% python3 -q
>>> import numpy as np
>>> from numpy import linalg as LA
>>> np.set_printoptions(precision=2, suppress=True, linewidth=120)
>>> u = np.array([1, 1, -1])
>>> rng = np.random.default_rng(396)
>>> feats = np.outer(rng.normal(size=18), u) + 0.3 * rng.normal(size=(18, 3))
>>> print(feats.round(2) + 0)
[[ 0.   -0.08  0.26]
 [ 0.92  0.6  -0.9 ]
 [-0.72 -0.52  0.45]
 [-0.9  -0.66  0.17]
 [ 0.09 -0.17 -0.38]
 [ 0.44  0.42 -0.59]
 [-0.21 -0.21 -0.18]
 [-0.34 -0.23 -0.57]
 [ 0.92  1.48 -1.2 ]
 [ 0.9   1.18 -1.29]
 [ 1.22  1.74 -1.33]
 [ 1.07  0.63 -1.39]
 [ 0.68 -0.12 -0.22]
 [-0.71 -0.94  1.14]
 [ 0.07  0.36  0.97]
 [ 0.43 -0.3   0.36]
 [-0.95 -0.31  0.52]
 [ 1.03  0.89 -1.27]]
>>> proj = feats @ LA.solve(feats.T @ feats, feats.T)
>>> print(np.allclose(proj @ proj, proj))
True
>>> print(LA.matrix_rank(np.eye(18) - proj))
15
>>> print(round(float(np.trace(proj)), 2))
3.0
>>> print(np.round(LA.eigvalsh(proj), 2) + 0)
[0. 0. 0. 0. 0. 0. 0. 0. 0. 0. 0. 0. 0. 0. 0. 1. 1. 1.]
>>> t = np.radians(30)
>>> r_ = np.eye(3)
>>> r_[2, 2] = r_[0, 0] = np.cos(t)
>>> r_[2, 0], r_[0, 2] = -np.sin(t), np.sin(t)
>>> print(r_)
[[ 0.87  0.    0.5 ]
 [ 0.    1.    0.  ]
 [-0.5   0.    0.87]]
>>> A2 = feats @ r_.T
>>> print(np.round(LA.det(r_), 2), round(np.trace(r_), 2))
1.0 2.73
>>> print(np.allclose(LA.norm(feats, axis=1), LA.norm(A2, axis=1)))
True
>>> print(LA.svd(feats, compute_uv=False), LA.svd(A2, compute_uv=False))
[5.44 1.54 1.2 ] [5.44 1.54 1.2 ]
>>> Xc = feats - feats.mean(axis=0)
>>> evecs = LA.svd(Xc)[2][:1]
>>> A2 = Xc - Xc @ evecs.T @ evecs
>>> print((Xc @ evecs.T).std(axis=0))
[1.21]
>>> print(np.diag(evecs.T @ evecs))
[0.3  0.32 0.38]
>>> print(np.cov(Xc @ evecs.T, rowvar=False))
1.5483526245681265
>>> print(np.round(LA.norm(A2) / LA.norm(Xc), 2))
0.35
>>> print(feats.sum(axis=1))
[ 0.18  0.62 -0.79 -1.39 -0.46  0.27 -0.6  -1.14  1.2   0.79  1.63  0.31  0.34 -0.52  1.4   0.49 -0.74  0.65]
>>> print(feats.shape)
(18, 3)
>>> print(LA.svd(feats, compute_uv=False))
[5.44 1.54 1.2 ]
>>> C2 = np.cov(feats, rowvar=False)
>>> print(np.argwhere(np.triu(np.abs(np.corrcoef(feats.T)) > 0.8, 1)))
[[0 1]]
>>> print(feats.std(axis=0))
[0.71 0.73 0.8 ]
>>> print(np.round(np.corrcoef(feats[:, 1], feats[:, 0])[0, 1], 2))
0.85
>>> print(np.corrcoef(feats.T))
[[ 1.    0.85 -0.79]
 [ 0.85  1.   -0.8 ]
 [-0.79 -0.8   1.  ]]
>>> print(np.median(feats, axis=0))
[ 0.26 -0.1  -0.3 ]
>>> print(C2)
[[ 0.54  0.47 -0.48]
 [ 0.47  0.56 -0.49]
 [-0.48 -0.49  0.67]]
>>> mat = np.loadtxt("case14.csv", delimiter=",")
>>> print(mat)
[[ -8.  -3.   5.   1.]
 [ 18.   7. -10.  -2.]
 [ -6.  -3.   3.   1.]
 [  6.   3.  -2.   0.]]
>>> x0 = np.array([3, -1, 3, 1])
>>> target = mat @ x0
>>> print(target)
[-5. 15. -5.  9.]
>>> print(np.round(LA.solve(mat.T, mat[3]), 2) + 0)
[0. 0. 0. 1.]
>>> print(LA.solve(mat, target))
[ 3. -1.  3.  1.]
>>> u, g = mat[1], mat[0]
>>> print(u @ g)
-217.0
>>> p = (u @ g) / (u @ u) * u
>>> print(np.round(LA.norm(u + g) ** 2 + LA.norm(u - g) ** 2, 2))
1152.0
>>> print(g - p)
[0.19 0.18 0.45 0.09]
>>> print(LA.matrix_rank(np.outer(u, g)))
1
>>> print(round(float((g - p) @ u), 2))
0.0
